>>> import numpy as np
>>> np.set_printoptions(precision=3, suppress=True, linewidth=140)
>>> def tidy(a):
...     return np.round(a, 3) + 0
... 
>>> mat = np.array([[1.0, -3.0, -3.0, 0.0],
...     [3.0, -2.0, -3.0, -3.0],
...     [-3.0, 0.0, 1.0, 3.0],
...     [3.0, -3.0, -3.0, -2.0]])
>>> f, g = mat[2], mat[3]
>>> f @ g
np.float64(-18.0)
>>> f @ f
np.float64(19.0)
>>> p = (f @ g) / (f @ f) * f
>>> tidy(np.linalg.norm(f + g) ** 2 + np.linalg.norm(f - g) ** 2)
np.float64(100.0)
>>> np.linalg.matrix_rank(np.outer(f, g))
np.int64(1)
>>> feats = np.loadtxt("x.csv", delimiter=",")
>>> tidy(feats)
array([[0.667, 0.   , 0.   , 0.   , 0.   , 0.   , 0.333],
       [0.   , 1.   , 0.   , 0.   , 0.   , 0.   , 0.   ],
       [0.   , 0.333, 0.667, 0.   , 0.   , 0.   , 0.   ],
       [0.   , 0.2  , 0.   , 0.2  , 0.2  , 0.2  , 0.2  ],
       [0.333, 0.   , 0.   , 0.   , 0.333, 0.   , 0.333],
       [0.   , 0.   , 0.   , 0.25 , 0.25 , 0.5  , 0.   ],
       [0.   , 0.   , 0.   , 0.   , 0.5  , 0.   , 0.5  ]])
>>> # rows sum to 1
>>> tidy(np.sort(np.abs(np.linalg.eigvals(feats)))[::-1])
array([1.   , 1.   , 0.667, 0.619, 0.333, 0.167, 0.081])
>>> tidy(np.linalg.matrix_power(feats, 100))
array([[0.3  , 0.   , 0.   , 0.   , 0.3  , 0.   , 0.4  ],
       [0.   , 1.   , 0.   , 0.   , 0.   , 0.   , 0.   ],
       [0.   , 1.   , 0.   , 0.   , 0.   , 0.   , 0.   ],
       [0.214, 0.286, 0.   , 0.   , 0.214, 0.   , 0.286],
       [0.3  , 0.   , 0.   , 0.   , 0.3  , 0.   , 0.4  ],
       [0.257, 0.143, 0.   , 0.   , 0.257, 0.   , 0.343],
       [0.3  , 0.   , 0.   , 0.   , 0.3  , 0.   , 0.4  ]])
>>> feats @ np.ones(7)
array([1., 1., 1., 1., 1., 1., 1.])
>>> p = np.eye(7)[6]
>>> for _ in range(4):
...     p = p @ feats
...     print(p.round(3))
... 
[0.  0.  0.  0.  0.5 0.  0.5]
[0.167 0.    0.    0.    0.417 0.    0.417]
[0.25  0.    0.    0.    0.347 0.    0.403]
[0.282 0.    0.    0.    0.317 0.    0.4  ]
>>> tidy(np.abs(np.linalg.eigvals(feats)).max())
np.float64(1.0)
>>> tidy(np.sort(np.abs(np.linalg.eigvals(feats))))
array([0.081, 0.167, 0.333, 0.619, 0.667, 1.   , 1.   ])
>>> tidy((feats - feats.T) / 2)
array([[ 0.   ,  0.   ,  0.   ,  0.   , -0.167,  0.   ,  0.167],
       [ 0.   ,  0.   , -0.167, -0.1  ,  0.   ,  0.   ,  0.   ],
       [ 0.   ,  0.167,  0.   ,  0.   ,  0.   ,  0.   ,  0.   ],
       [ 0.   ,  0.1  ,  0.   ,  0.   ,  0.1  , -0.025,  0.1  ],
       [ 0.167,  0.   ,  0.   , -0.1  ,  0.   , -0.125, -0.083],
       [ 0.   ,  0.   ,  0.   ,  0.025,  0.125,  0.   ,  0.   ],
       [-0.167,  0.   ,  0.   , -0.1  ,  0.083,  0.   ,  0.   ]])
>>> tidy((feats + feats.T) / 2)
array([[0.667, 0.   , 0.   , 0.   , 0.167, 0.   , 0.167],
       [0.   , 1.   , 0.167, 0.1  , 0.   , 0.   , 0.   ],
       [0.   , 0.167, 0.667, 0.   , 0.   , 0.   , 0.   ],
       [0.   , 0.1  , 0.   , 0.2  , 0.1  , 0.225, 0.1  ],
       [0.167, 0.   , 0.   , 0.1  , 0.333, 0.125, 0.417],
       [0.   , 0.   , 0.   , 0.225, 0.125, 0.5  , 0.   ],
       [0.167, 0.   , 0.   , 0.1  , 0.417, 0.   , 0.5  ]])
>>> np.allclose(feats @ feats.T, feats.T @ feats)
False
>>> tidy(np.trace(feats))
np.float64(3.867)
